% python3 -q
>>> import numpy as np
>>> np.set_printoptions(precision=2, suppress=True, linewidth=160, legacy="1.25")
>>> tidy = lambda a: np.round(a, 2) + 0
>>> F = np.load("out9.npy")
>>> F
array([[-2, -1,  0],
       [ 1,  2,  3],
       [ 4,  5,  6]])
>>> # looks like rank 2
>>> ang = np.radians(120)
>>> r_ = np.eye(3)
>>> r_[1, 1] = r_[0, 0] = np.cos(ang)
>>> r_[1, 0], r_[0, 1] = -np.sin(ang), np.sin(ang)
>>> print(tidy(r_))
[[-0.5   0.87  0.  ]
 [-0.87 -0.5   0.  ]
 [ 0.    0.    1.  ]]
>>> B = F @ r_.T
>>> np.allclose(np.linalg.norm(F, axis=1), np.linalg.norm(B, axis=1))
True
>>> tidy(np.linalg.svd(F, compute_uv=False)), tidy(np.linalg.svd(B, compute_uv=False))
(array([9.62, 1.87, 0.  ]), array([9.62, 1.87, 0.  ]))
>>> tidy(np.linalg.det(r_)), tidy(np.trace(r_))
(1.0, 0.0)
>>> print(tidy(B))
[[ 0.13  2.23  0.  ]
 [ 1.23 -1.87  3.  ]
 [ 2.33 -5.96  6.  ]]
>>> U, sigma, vt = np.linalg.svd(F)
>>> print(tidy(sigma))
[9.62 1.87 0.  ]
>>> B = U[:, :2] @ np.diag(sigma[:2]) @ vt[:2]
>>> print(tidy(B))
[[-2. -1.  0.]
 [ 1.  2.  3.]
 [ 4.  5.  6.]]
>>> tidy(np.abs(F - B).max())
0.0
>>> tidy(np.linalg.norm(F - B, 2)), tidy(sigma[2])
(0.0, 0.0)
>>> tidy(np.linalg.norm(F - B) / np.linalg.norm(F))
0.0
>>> U, sigma, vt = np.linalg.svd(F)
>>> evecs = vt[:(sigma > 1e-8).sum()]
>>> rng = np.random.default_rng(83445)
>>> x = F[0] + -2 * F[1] + rng.integers(2) * np.eye(3)[1]
>>> x
array([-4., -4., -6.])
>>> print(tidy(np.diag(evecs.T @ evecs)))
[0.83 0.33 0.83]
>>> np.einsum("ii->", F)
6
>>> tidy(np.linalg.eigvals(F))
array([ 8.2, -2.2,  0. ])
>>> tidy(np.linalg.det(F.T))
0.0
>>> W0 = np.load("sample19.npy")
>>> W0
array([[ 0,  0,  0],
       [ 2,  1,  0],
       [ 3,  1,  0],
       [ 5,  3,  1],
       [ 6,  5,  3],
       [ 8,  5,  4],
       [10,  5,  6],
       [12,  7,  6],
       [14,  9,  8],
       [15, 11, 10],
       [17, 13, 11],
       [17, 15, 13],
       [19, 15, 13],
       [19, 17, 15],
       [19, 19, 16],
       [21, 21, 17],
       [21, 23, 17],
       [23, 23, 19],
       [24, 25, 21],
       [25, 26, 21],
       [26, 28, 22],
       [28, 28, 22],
       [29, 30, 24]])
>>> cen = W0 - W0.mean(axis=0)
>>> U, sigma, vt = np.linalg.svd(cen, full_matrices=False)
>>> tidy((sigma ** 2).sum() ** 2 / (sigma ** 4).sum())
1.02
>>> tidy(sigma)
array([71.83,  6.38,  2.65])
>>> tidy(vt[0] * np.sign(vt[0, np.abs(vt[0]).argmax()]))
array([0.56, 0.64, 0.52])
>>> tidy(cen.mean(axis=0))
array([0., 0., 0.])
>>> np.linalg.matrix_rank(cen)
3
>>> np.abs(vt[0]).argmax()
1
>>> tidy(np.abs(vt[-1]))
array([0.28, 0.45, 0.85])
>>> U, sigma, vt = np.linalg.svd(W0)
>>> tidy(sigma)
array([136.84,   9.16,   3.06])
>>> B = U[:, :1] @ np.diag(sigma[:1]) @ vt[:1]
>>> print(tidy(np.linalg.norm(W0 - B, 2)), tidy(sigma[1]))
9.16 9.16
>>> tidy(np.linalg.norm(W0 - B) / np.linalg.norm(W0))
0.07
>>> print(tidy(np.linalg.norm(F, axis=0)))
[4.58 5.48 6.71]
>>> tidy(np.linalg.norm(F) ** 2 / np.linalg.norm(F, 2) ** 2)
1.04
>>> print(F[0] @ F[2])
-13
>>> tidy(np.linalg.norm(F[0], 1)), tidy(np.linalg.norm(F[0], np.inf))
(3.0, 2.0)
>>> tidy(np.linalg.norm(F, "nuc"))
11.49
>>> d = np.linalg.norm(W0[:, None] - W0[None], axis=-1)
>>> tidy(d[:5, :5])
array([[0.  , 2.24, 3.16, 5.92, 8.37],
       [2.24, 0.  , 1.  , 3.74, 6.4 ],
       [3.16, 1.  , 0.  , 3.  , 5.83],
       [5.92, 3.74, 3.  , 0.  , 3.  ],
       [8.37, 6.4 , 5.83, 3.  , 0.  ]])
>>> np.unravel_index(d.round(6).argmax(), d.shape)
(0, 22)
>>> d.mean(axis=1).argmax()
0
>>> O, r_ = np.linalg.qr(W0)
>>> tidy(r_)
array([[-85.89, -82.02, -67.03],
       [  0.  ,  12.09,   7.79],
       [  0.  ,   0.  ,   3.69]])
>>> tidy(np.trace(O @ O.T))
3.0
>>> print(np.allclose(r_.T @ r_, W0.T @ W0))
True
>>> feats = np.load("a.npy")
>>> tidy(feats)
array([[ 1.  ,  0.  , -0.02, -0.03],
       [ 0.  ,  0.98,  0.06,  0.11],
       [-0.02,  0.06,  0.76, -0.42],
       [-0.03,  0.11, -0.42,  0.26]])
>>> W = np.array([[-1, -1, 2, 2, -2],
...     [-2, -2, 1, -1, 2],
...     [0, 1, 3, 1, -3],
...     [-1, 2, -1, 0, 3]])
>>> c = np.array([-2, -2, -2, 1, 3])
>>> hid = np.maximum(feats @ W + c, 0)
>>> tidy(hid)
array([[0.  , 0.  , 0.  , 2.98, 0.97],
       [0.  , 0.  , 0.  , 0.09, 5.11],
       [0.  , 0.  , 0.74, 1.67, 0.  ],
       [0.  , 0.  , 0.  , 0.41, 5.32]])
>>> np.linalg.matrix_rank(hid)
3
>>> W2 = np.array([[2, 2], [1, 5], [5, 0], [4, 2], [3, 5]])
>>> (hid @ W2).round(6).argmax(axis=1)
array([0, 1, 0, 1])
>>> tidy(hid @ W2)
array([[14.84, 10.83],
       [15.68, 25.71],
       [10.37,  3.33],
       [17.58, 27.4 ]])
>>> def softmax(z):
...     e = np.exp(z - z.max(axis=-1, keepdims=True))
...     return e / e.sum(axis=-1, keepdims=True)
... 
>>> tidy(softmax(hid[2] + -1))
array([0.1 , 0.1 , 0.2 , 0.51, 0.1 ])
>>> print(tidy(softmax(10 * hid[2])))
[0. 0. 0. 1. 0.]
>>> scores = hid @ hid.T / np.sqrt(5)
>>> tidy(softmax(scores))
array([[0.68, 0.09, 0.08, 0.15],
       [0.  , 0.38, 0.  , 0.62],
       [0.57, 0.07, 0.28, 0.08],
       [0.  , 0.36, 0.  , 0.64]])
>>> np.allclose(feats[:-1].T @ np.linalg.lstsq(feats[:-1].T, feats[-1])[0], feats[-1])
True
>>> np.abs(np.diag(np.linalg.qr(feats)[1])) > 1e-9
array([ True,  True,  True, False])
>>> tidy(np.trace(np.linalg.pinv(feats) @ feats))
3.0
>>> np.linalg.matrix_rank(feats, rtol=0.1)
3
>>> np.linalg.cond(feats) > 100
True
>>> vals, evecs = np.linalg.eigh(feats)
>>> x = np.array([2, 1, 1, 2])
>>> tidy(x @ feats @ x)
5.41
>>> tidy(np.linalg.eigvalsh(feats[1:, 1:]))
array([0., 1., 1.])
>>> data = np.array([[13, 0, 10, -16],
...     [18, 5, 21, -23],
...     [27, 1, 18, -28],
...     [31, -8, 4, -26]])
>>> # rank 3
>>> rank = np.linalg.matrix_rank(data)
>>> rank
3
>>> ns = np.linalg.svd(data)[2][rank:].T
>>> tidy(data @ ns)
array([[0.],
       [0.],
       [0.],
       [0.]])
>>> ns.shape
(4, 1)
>>> np.linalg.matrix_rank(data.T @ data), np.linalg.matrix_rank(data @ data.T)
(3, 3)
>>> mat = np.load("x.npy")
>>> mat
array([[-1.4 , -1.78, -0.26],
       [-1.65, -2.3 , -0.96],
       [ 3.84,  6.36,  1.77],
       [ 3.86,  6.07,  1.98],
       [-1.14, -2.12, -0.6 ],
       [ 2.97,  4.31,  1.5 ],
       [ 1.35,  2.57,  0.66],
       [-0.49, -2.05, -0.27],
       [-2.13, -2.64, -0.71],
       [ 1.12,  1.58,  0.68],
       [-1.57, -1.28, -0.63],
       [ 1.95,  2.69,  1.  ],
       [ 1.05,  1.06,  0.5 ]])
>>> tidy(np.linalg.norm(mat, 2) / np.linalg.norm(mat))
1.0
>>> np.linalg.matrix_rank(mat, rtol=0.1)
1
>>> [round(float(x), 2) for x in np.linalg.svd(mat, compute_uv=False)[:3]]
[14.52, 1.21, 0.53]
